% ipython --no-banner

In [1]: import numpy as np

In [2]: np.set_printoptions(precision=3, suppress=True, linewidth=140, sign=" ")

In [3]: basis = np.array([[0, -1, -3, 3, -1, 2, 0, 3, -2, 0, -3, 0, -2],
   ...:     [-3, 1, -3, 2, 0, 1, -2, 1, 0, 3, -1, -2, -3]])

In [4]: rng = np.random.default_rng(141)

In [5]: mat = rng.normal(size=(41, 2)) @ basis + np.array([-3, -3, 0, -1, 1, -1, -3, -2, -3, 3, 3, 1, -2])

In [6]: mat
Out[6]: 
array([[ -8.329,  -0.072,  -1.874,  -0.902,   2.152,  -1.527,  -6.553,  -3.679,  -0.696,   8.329,   4.679,  -2.553,  -5.026],
       [ -1.396,  -3.512,   1.671,  -2.137,   1.022,  -1.579,  -1.931,  -2.602,  -2.955,   1.396,   3.602,   2.069,  -0.351],
       [ -0.966,  -3.126,   3.689,  -4.011,   1.552,  -2.781,  -1.644,  -4.333,  -1.897,   0.966,   5.333,   2.356,   1.137],
       [ -6.164,  -2.122,  -3.695,   1.64 ,   0.823,   0.409,  -5.109,  -0.414,  -3.354,   6.164,   1.414,  -1.109,  -5.518],
       [ -1.597,  -2.944,   2.976,  -3.508,   1.524,  -2.516,  -2.064,  -4.041,  -1.951,   1.597,   5.041,   1.936,   0.452],
       [ -3.147,  -3.535,  -1.901,   0.852,   0.415,   0.218,  -3.098,  -0.197,  -4.169,   3.147,   1.197,   0.902,  -3.316],
       [  1.534,  -5.744,   0.836,  -0.325,  -0.233,  -0.046,   0.022,   0.187,  -5.465,  -1.534,   0.813,   4.022,   0.068],
       [ -2.813,  -4.156,  -3.094,   2.156,  -0.094,   1.125,  -2.875,   1.218,  -5.187,   2.813,  -0.218,   1.125,  -4.   ],
       [  2.831,  -4.541,   7.039,  -6.095,   1.403,  -3.749,   0.887,  -5.152,  -2.195,  -2.831,   6.152,   4.887,   4.636],
       [ -3.737,  -2.959,  -1.353,   0.107,   0.795,  -0.344,  -3.492,  -1.139,  -3.41 ,   3.737,   2.139,   0.508,  -3.148],
       [ -6.728,  -2.866,  -7.055,   4.812,  -0.109,   2.461,  -5.485,   2.57 ,  -5.218,   6.728,  -1.57 ,  -1.485,  -7.946],
       [ -9.341,  -0.325,  -4.656,   1.542,   1.562,  -0.01 ,  -7.227,  -1.572,  -1.876,   9.341,   2.572,  -3.227,  -7.217],
       [ -3.435,  -1.98 ,   2.189,  -3.334,   1.875,  -2.604,  -3.29 ,  -4.479,  -1.25 ,   3.435,   5.479,   0.71 ,  -0.686],
       [  2.976,  -3.901,   9.25 ,  -8.258,   2.091,  -5.174,   0.984,  -7.265,  -0.818,  -2.976,   8.265,   4.984,   6.159],
       [ -3.154,  -2.318,   1.739,  -2.791,   1.631,  -2.211,  -3.102,  -3.842,  -1.738,   3.154,   4.842,   0.898,  -0.892],
       [ -0.414,  -4.718,   0.018,  -0.156,   0.144,  -0.15 ,  -1.276,  -0.294,  -4.712,   0.414,   1.294,   2.724,  -1.126],
       [ -4.531,  -2.716,  -2.211,   0.701,   0.773,  -0.036,  -4.021,  -0.81 ,  -3.453,   4.531,   1.81 ,  -0.021,  -3.985],
       [ -2.35 ,  -3.037,   1.188,  -1.971,   1.179,  -1.575,  -2.567,  -2.754,  -2.642,   2.35 ,   3.754,   1.433,  -0.992],
       [ -3.932,  -1.069,   3.929,  -5.239,   2.62 ,  -3.93 ,  -3.621,  -6.55 ,   0.24 ,   3.932,   7.55 ,   0.379,   0.308],
       [ -0.058,  -3.158,   5.412,  -5.431,   1.823,  -3.627,  -1.039,  -5.45 ,  -1.354,   0.058,   6.45 ,   2.961,   2.588],
       [ -6.546,  -2.711,  -6.225,   4.043,   0.107,   1.968,  -5.364,   1.862,  -4.787,   6.546,  -0.862,  -1.364,  -7.332],
       [  2.445,  -4.147,   7.451,  -6.635,   1.668,  -4.152,   0.63 ,  -5.82 ,  -1.663,  -2.445,   6.82 ,   4.63 ,   4.782],
       [ -5.101,  -3.728,  -6.385,   4.685,  -0.428,   2.556,  -4.4  ,   2.984,  -5.856,   5.101,  -1.984,  -0.4  ,  -6.957],
       [ -2.263,  -2.45 ,   3.123,  -3.878,   1.796,  -2.837,  -2.509,  -4.632,  -1.409,   2.263,   5.632,   1.491,   0.328],
       [ -7.104,  -2.328,  -6.19 ,   3.822,   0.305,   1.759,  -5.736,   1.454,  -4.391,   7.104,  -0.454,  -1.736,  -7.495],
       [ -2.293,  -2.875,   1.789,  -2.553,   1.361,  -1.957,  -2.529,  -3.318,  -2.279,   2.293,   4.318,   1.471,  -0.572],
       [ -1.9  ,  -3.059,   2.023,  -2.657,   1.308,  -1.982,  -2.266,  -3.29 ,  -2.385,   1.9  ,   4.29 ,   1.734,  -0.284],
       [ -2.457,  -3.596,  -0.702,  -0.117,   0.585,  -0.351,  -2.638,  -0.936,  -3.83 ,   2.457,   1.936,   1.362,  -2.287],
       [ -2.57 ,  -4.236,  -2.85 ,   1.993,  -0.093,   1.043,  -2.714,   1.136,  -5.186,   2.57 ,  -0.136,   1.286,  -3.757],
       [  1.297,  -6.045,  -0.542,   0.974,  -0.613,   0.794,  -0.135,   1.407,  -6.226,  -1.297,  -0.407,   3.865,  -0.929],
       [ -4.77 ,  -2.708,  -2.664,   1.074,   0.702,   0.186,  -4.18 ,  -0.516,  -3.596,   4.77 ,   1.516,  -0.18 ,  -4.366],
       [ -2.221,  -2.66 ,   2.578,  -3.318,   1.6  ,  -2.459,  -2.481,  -4.059,  -1.801,   2.221,   5.059,   1.519,  -0.022],
       [ -1.322,  -2.247,   5.614,  -6.055,   2.312,  -4.183,  -1.882,  -6.496,  -0.376,   1.322,   7.496,   2.118,   2.302],
       [ -1.87 ,  -0.029,  11.173, -11.796,   4.348,  -8.072,  -2.246, -12.419,   3.695,   1.87 ,  13.419,   1.754,   5.826],
       [ -4.598,  -2.953,  -3.054,   1.521,   0.515,   0.503,  -4.065,  -0.011,  -3.971,   4.598,   1.011,  -0.065,  -4.569],
       [ -2.848,  -1.972,   3.388,  -4.337,   2.079,  -3.208,  -2.898,  -5.286,  -0.843,   2.848,   6.286,   1.102,   0.309],
       [ -3.425,  -2.255,   1.383,  -2.525,   1.603,  -2.064,  -3.284,  -3.667,  -1.794,   3.425,   4.667,   0.716,  -1.22 ],
       [ -3.324,  -3.697,  -2.738,   1.63 ,   0.195,   0.718,  -3.216,   0.522,  -4.61 ,   3.324,   0.478,   0.784,  -3.933],
       [ -5.33 ,  -1.964,  -1.552,  -0.224,   1.259,  -0.742,  -4.553,  -2.001,  -2.482,   5.33 ,   3.001,  -0.553,  -3.811],
       [ -6.108,   0.291,   3.656,  -5.692,   3.255,  -4.473,  -5.072,  -7.728,   1.509,   6.108,   8.728,  -1.072,  -0.599],
       [  0.011,  -4.085,   2.766,  -2.763,   0.919,  -1.841,  -0.993,  -2.759,  -3.163,  -0.011,   3.759,   3.007,   0.848]])

In [7]: np.unique(mat.round(6), axis=0).shape
Out[7]: (41, 13)

In [8]: np.linalg.lstsq(mat[:-1].T, mat[-1])[2]
Out[8]: np.int32(3)
